$ python -q
>>> import numpy as np
>>> np.set_printoptions(precision=3, suppress=True, linewidth=120, sign=" ")
>>> A2 = np.array([[1, -1, 3, 3, -1],
...     [1, -1, 2, 2, 0],
...     [-2, 3, -2, 0, -2],
...     [0, 1, -3, -3, 3],
...     [1, 2, 0, 0, -1]])
>>> J = A2 + A2.T
>>> J
array([[ 2,  0,  1,  3,  0],
       [ 0, -2,  5,  3,  2],
       [ 1,  5, -4, -3, -2],
       [ 3,  3, -3, -6,  3],
       [ 0,  2, -2,  3, -2]])
>>> # symmetric, so the eigenvalues are real
>>> q, evecs = np.linalg.qr(J[:, :3])[0], np.linalg.qr(J[:, 3:])[0]
>>> sv = np.linalg.svd(q.T @ evecs, compute_uv=False)
>>> (sv > 0.9).sum()
np.int64(1)
>>> sv
array([ 0.961,  0.604])
>>> round(np.linalg.det(J.T), 3)
np.float64(504.0)
>>> np.round(np.linalg.eigvals(J).sum().real, 3)
np.float64(-12.0)
>>> np.kron(np.eye(2, dtype=int), J)
array([[ 2,  0,  1,  3,  0,  0,  0,  0,  0,  0],
       [ 0, -2,  5,  3,  2,  0,  0,  0,  0,  0],
       [ 1,  5, -4, -3, -2,  0,  0,  0,  0,  0],
       [ 3,  3, -3, -6,  3,  0,  0,  0,  0,  0],
       [ 0,  2, -2,  3, -2,  0,  0,  0,  0,  0],
       [ 0,  0,  0,  0,  0,  2,  0,  1,  3,  0],
       [ 0,  0,  0,  0,  0,  0, -2,  5,  3,  2],
       [ 0,  0,  0,  0,  0,  1,  5, -4, -3, -2],
       [ 0,  0,  0,  0,  0,  3,  3, -3, -6,  3],
       [ 0,  0,  0,  0,  0,  0,  2, -2,  3, -2]])
>>> np.einsum("ij,ji->", J, J)
np.int64(204)
>>> np.poly(J)
array([   1.,   12.,  -30., -302.,  834., -504.])
>>> q = J.astype(float).copy()
>>> for j in range(5):
...     q[:, j] -= q[:, :j] @ (q[:, :j].T @ q[:, j])
...     q[:, j] /= np.linalg.norm(q[:, j])
... 
>>> np.round(q.T @ q, 3) + 0
array([[ 1.,  0.,  0.,  0.,  0.],
       [ 0.,  1.,  0.,  0.,  0.],
       [ 0.,  0.,  1.,  0.,  0.],
       [ 0.,  0.,  0.,  1.,  0.],
       [ 0.,  0.,  0.,  0.,  1.]])
>>> f = np.array([2, 2, 1, 0, 1])
>>> A2 = J + np.outer(f, np.eye(5)[0])
>>> A2
array([[ 4.,  0.,  1.,  3.,  0.],
       [ 2., -2.,  5.,  3.,  2.],
       [ 2.,  5., -4., -3., -2.],
       [ 3.,  3., -3., -6.,  3.],
       [ 1.,  2., -2.,  3., -2.]])
>>> np.linalg.matrix_rank(np.linalg.inv(A2) - np.linalg.inv(J), tol=1e-8)
np.int64(1)
>>> A2 = np.array([[2, 3], [1, 0], [0, 2], [0, 1], [1, 0]])
>>> W2 = np.array([[-2, -1, 2, 1], [2, 0, 2, 1]])
>>> A = A2 @ W2
>>> A
array([[ 2, -2, 10,  5],
       [-2, -1,  2,  1],
       [ 4,  0,  4,  2],
       [ 2,  0,  2,  1],
       [-2, -1,  2,  1]])
>>> # looks like rank 2
>>> A @ A
Traceback (most recent call last):
  File "<python-input-27>", line 1, in <module>
    A @ A
    ~~^~~
ValueError: matmul: Input operand 1 has a mismatch in its core dimension 0, with gufunc signature (n?,k),(k,m?)->(n?,m?) (size 5 is different from 4)
>>> C2 = A.T @ A
>>> (A @ A.T).shape
(5, 5)
>>> np.linalg.matrix_rank(C2)
np.int64(2)
>>> C2
array([[ 32,   0,  32,  16],
       [  0,   6, -24, -12],
       [ 32, -24, 128,  64],
       [ 16, -12,  64,  32]])
>>> np.trace(C2), (A ** 2).sum()
(np.int64(198), np.int64(198))
>>> np.round(np.linalg.svd(A, compute_uv=False) ** 2, 3) + 0
array([ 173.357,   24.643,    0.   ,    0.   ])
